$ python -q
>>> import numpy as np
>>> from numpy import linalg as LA
>>> np.set_printoptions(precision=2, suppress=True, linewidth=100)
>>> def rnd(a):
...     return np.round(a, 2) + 0
... 
>>> J = np.loadtxt("case3.csv", delimiter=",")
>>> J
array([[-2., -4.,  0.],
       [ 2.,  0.,  4.],
       [-2., -3., -1.]])
>>> left, sig, Vh = LA.svd(J)
>>> vecs = Vh[:(sig > 1e-8).sum()]
>>> rng = np.random.default_rng(60)
>>> x = J[1] + 5 * J[2] + rng.integers(2) * np.eye(3)[2]
>>> x
array([ -8., -15.,  -1.])
>>> np.allclose(vecs.T @ vecs @ x, x)
True
>>> left, sig, Vh = LA.svd(J)
>>> rnd(sig)
array([6.1 , 4.09, 0.  ])
>>> out = left[:, :2] @ np.diag(sig[:2]) @ Vh[:2]
>>> rnd(out)
array([[-2., -4.,  0.],
       [ 2.,  0.,  4.],
       [-2., -3., -1.]])
>>> LA.matrix_rank(out)
np.int64(2)
>>> rnd(LA.norm(J - out, 2)), rnd(sig[2])
(np.float64(0.0), np.float64(0.0))
>>> LA.lstsq(J[:-1].T, J[-1])[2]
np.int32(2)
>>> rnd(J @ LA.pinv(J) @ J)
array([[-2., -4.,  0.],
       [ 2.,  0.,  4.],
       [-2., -3., -1.]])
>>> np.allclose(J[:-1].T @ LA.lstsq(J[:-1].T, J[-1])[0], J[-1])
True
>>> np.unique(J.round(6), axis=0).shape
(3, 3)
>>> out = np.array([[-3, 1], [-1, 0], [2, 0]])
>>> A = np.tile(out, (2, 3))
>>> A
array([[-3,  1, -3,  1, -3,  1],
       [-1,  0, -1,  0, -1,  0],
       [ 2,  0,  2,  0,  2,  0],
       [-3,  1, -3,  1, -3,  1],
       [-1,  0, -1,  0, -1,  0],
       [ 2,  0,  2,  0,  2,  0]])
>>> LA.lstsq(A[:-1].T, A[-1])[2]
np.int32(2)
>>> try:
...     LA.inv(A)
... except LA.LinAlgError as e:
...     print(e)
... 
Singular matrix
>>> np.unique(A.round(6), axis=0).shape
(3, 6)
>>> rnd(np.trace(LA.pinv(A) @ A))
np.float64(2.0)
>>> rnd(A @ LA.pinv(A) @ A)
array([[-3.,  1., -3.,  1., -3.,  1.],
       [-1.,  0., -1.,  0., -1.,  0.],
       [ 2.,  0.,  2.,  0.,  2.,  0.],
       [-3.,  1., -3.,  1., -3.,  1.],
       [-1.,  0., -1.,  0., -1.,  0.],
       [ 2.,  0.,  2.,  0.,  2.,  0.]])
>>> np.allclose(A[:-1].T @ LA.lstsq(A[:-1].T, A[-1])[0], A[-1])
True
>>> (A - A.T) / 2
array([[ 0. ,  1. , -2.5,  2. , -1. , -0.5],
       [-1. ,  0. , -0.5, -0.5, -0.5,  0. ],
       [ 2.5,  0.5,  0. ,  1.5,  1.5, -1. ],
       [-2. ,  0.5, -1.5,  0. , -1.5,  0.5],
       [ 1. ,  0.5, -1.5,  1.5,  0. , -1. ],
       [ 0.5,  0. ,  1. , -0.5,  1. ,  0. ]])
>>> rnd(np.sort(np.abs(LA.eigvals(A))))
array([0., 0., 0., 0., 0., 1.])
>>> rnd(np.abs(LA.eigvals(A)).max())
np.float64(1.0)
>>> assert A == A.T
Traceback (most recent call last):
  File "<python-input-34>", line 1, in <module>
    assert A == A.T
           ^^^^^^^^
ValueError: The truth value of an array with more than one element is ambiguous. Use a.any() or a.all()
>>> LA.determinant(A)
Traceback (most recent call last):
  File "<python-input-35>", line 1, in <module>
    LA.determinant(A)
    ^^^^^^^^^^^^^^
AttributeError: module 'numpy.linalg' has no attribute 'determinant'
>>> rnd(LA.det(A))
np.float64(0.0)
>>> out = np.array([[1, 3], [1, 0]])
>>> mat = np.kron(np.eye(2, dtype=int), out)
>>> mat
array([[1, 3, 0, 0],
       [1, 0, 0, 0],
       [0, 0, 1, 3],
       [0, 0, 1, 0]])
>>> mat @ mat
array([[4, 3, 0, 0],
       [1, 3, 0, 0],
       [0, 0, 4, 3],
       [0, 0, 1, 3]])
>>> np.flatnonzero(LA.matrix_power((mat != 0) + (mat.T != 0) + np.eye(4), 4)[0])
array([0, 1])
>>> rnd(np.sort(LA.eigvals(mat).real))
array([-1.3, -1.3,  2.3,  2.3])
>>> LA.matrix_power(mat, 4)
array([[19, 21,  0,  0],
       [ 7, 12,  0,  0],
       [ 0,  0, 19, 21],
       [ 0,  0,  7, 12]])
>>> (mat - mat.T) / 2
array([[ 0.,  1.,  0.,  0.],
       [-1.,  0.,  0.,  0.],
       [ 0.,  0.,  0.,  1.],
       [ 0.,  0., -1.,  0.]])
>>> mat @ mat
array([[4, 3, 0, 0],
       [1, 3, 0, 0],
       [0, 0, 4, 3],
       [0, 0, 1, 3]])
>>> t3 = np.stack([mat, 2 * mat, mat[::-1]])
>>> (t3 @ mat.T).shape
(3, 4, 4)
>>> t3.shape
(3, 4, 4)
>>> t3.sum(axis=0)
array([[3, 9, 1, 0],
       [3, 0, 1, 3],
       [1, 0, 3, 9],
       [1, 3, 3, 0]])
>>> np.einsum("bij,cij->bc", t3, t3)
array([[22, 44,  0],
       [44, 88,  0],
       [ 0,  0, 22]])
>>> rnd(LA.det(t3))
array([  9., 144.,   9.])
>>> LA.matrix_rank(t3)
array([4, 4, 4])
>>> W1 = np.array([[3, 0], [2, 3], [0, 0], [3, 2]])
>>> coef = np.array([3, -4])
>>> hid = np.maximum(mat @ W1 + coef, 0)
>>> (hid > 0).mean(axis=0)
array([1. , 0.5])
>>> W2 = np.array([[0, 2], [2, 2]])
>>> hid @ W2
array([[10, 34],
       [ 0, 12],
       [ 4, 28],
       [ 0,  6]])
>>> (hid @ W2).round(6).argmax(axis=1)
array([1, 1, 1, 1])
>>> F = np.diag(np.array([3, 1]))
>>> F
array([[3, 0],
       [0, 1]])
>>> w, vecs = LA.eig(F)
>>> np.prod(w)
np.float64(3.0)
>>> w
array([3., 1.])
>>> rnd(np.sort(LA.eigvals(LA.inv(F))))
array([0.33, 1.  ])
>>> out = np.array([[2, 0, 6], [4, 7, 1]])
>>> np.einsum("ik,kj->ji", F, out)
array([[ 6,  4],
       [ 0,  7],
       [18,  1]])
>>> np.einsum("ij,ij->i", F, F)
array([9, 1])
>>> LA.matrix_rank(np.vstack([F, out.T]))
np.int64(2)
>>> data = np.load("w.npy")
>>> data
array([[-1,  1,  2],
       [ 0, -3,  3],
       [ 2,  3, -2],
       [ 3, -2, -1],
       [ 1, -2,  2],
       [ 1, -2, -3]])
>>> u = np.array([-1, 2])
>>> np.convolve(data[0], u)
array([ 1, -3,  0,  4])
>>> np.cross(data[0, :3], data[4, :3])
array([6, 4, 1])
>>> out = J / LA.norm(J, axis=1, keepdims=True)
>>> G = out @ out.T
>>> (G - 2 * np.eye(3)).round(6).argmax(axis=1)
array([2, 0, 0])
>>> (np.abs(G) > 0.9).astype(int)
array([[1, 0, 1],
       [0, 1, 0],
       [1, 0, 1]])
>>> rnd(np.degrees(np.arccos(np.clip(G[0, 1], -1, 1))))
np.float64(101.54)
>>> rnd(G[0])
array([ 1.  , -0.2 ,  0.96])
>>> G = data.T @ data
>>> np.trace(G), (data ** 2).sum()
(np.int64(78), np.int64(78))
>>> G
array([[ 16,  -5, -10],
       [ -5,  31,  -9],
       [-10,  -9,  31]])
>>> w, vecs = LA.eigh(G)
>>> x = np.array([0, 0, -5])
>>> (np.sign(vecs[:, -1].round(6)) == np.sign(vecs[0, -1].round(6))).astype(int)
array([1, 1, 0])
>>> rnd(vecs * np.maximum(w, 0) @ vecs.T)
array([[ 16.,  -5., -10.],
       [ -5.,  31.,  -9.],
       [-10.,  -9.,  31.]])
>>> rnd(LA.eigvalsh(G[1:, 1:]))
array([22., 40.])
>>> x @ G @ x
np.int64(775)
>>> rnd(LA.norm(F, axis=0))
array([3., 1.])
>>> rnd(LA.svd(F, compute_uv=False))
array([3., 1.])
>>> F[:, 0] @ F[:, 1]
np.int64(0)
>>> F @ F.T
array([[9, 0],
       [0, 1]])
>>> W2 = np.sign(np.array([[2, 8, 9, 4], [7, 9, 6, 0], [8, 0, 9, 7], [6, 0, 8, 8]]))
>>> out = (np.tril(W2, -1) + np.eye(4)) @ (np.triu(W2, 1) + np.eye(4))
>>> w = np.array([2, 3, -3, -1])
>>> X = np.rint(out * w @ LA.inv(out)) + 0
>>> X
array([[  7.,   1.,  -9.,   3.],
       [ 10.,   4., -21.,   9.],
       [ 10.,   1., -14.,   5.],
       [ 10.,   1., -13.,   4.]])
>>> def softmax(z):
...     e = np.exp(z - z.max(axis=-1, keepdims=True))
...     return e / e.sum(axis=-1, keepdims=True)
... 
>>> rnd(softmax(X[3] + -1))
array([1., 0., 0., 0.])
>>> rnd(softmax(X).sum(axis=1))
array([1., 1., 1., 1.])
>>> att = X @ X.T / np.sqrt(4)
>>> softmax(att).round(6).argmax(axis=1)
array([1, 1, 1, 1])
>>> rnd(softmax(att))
array([[0., 1., 0., 0.],
       [0., 1., 0., 0.],
       [0., 1., 0., 0.],
       [0., 1., 0., 0.]])
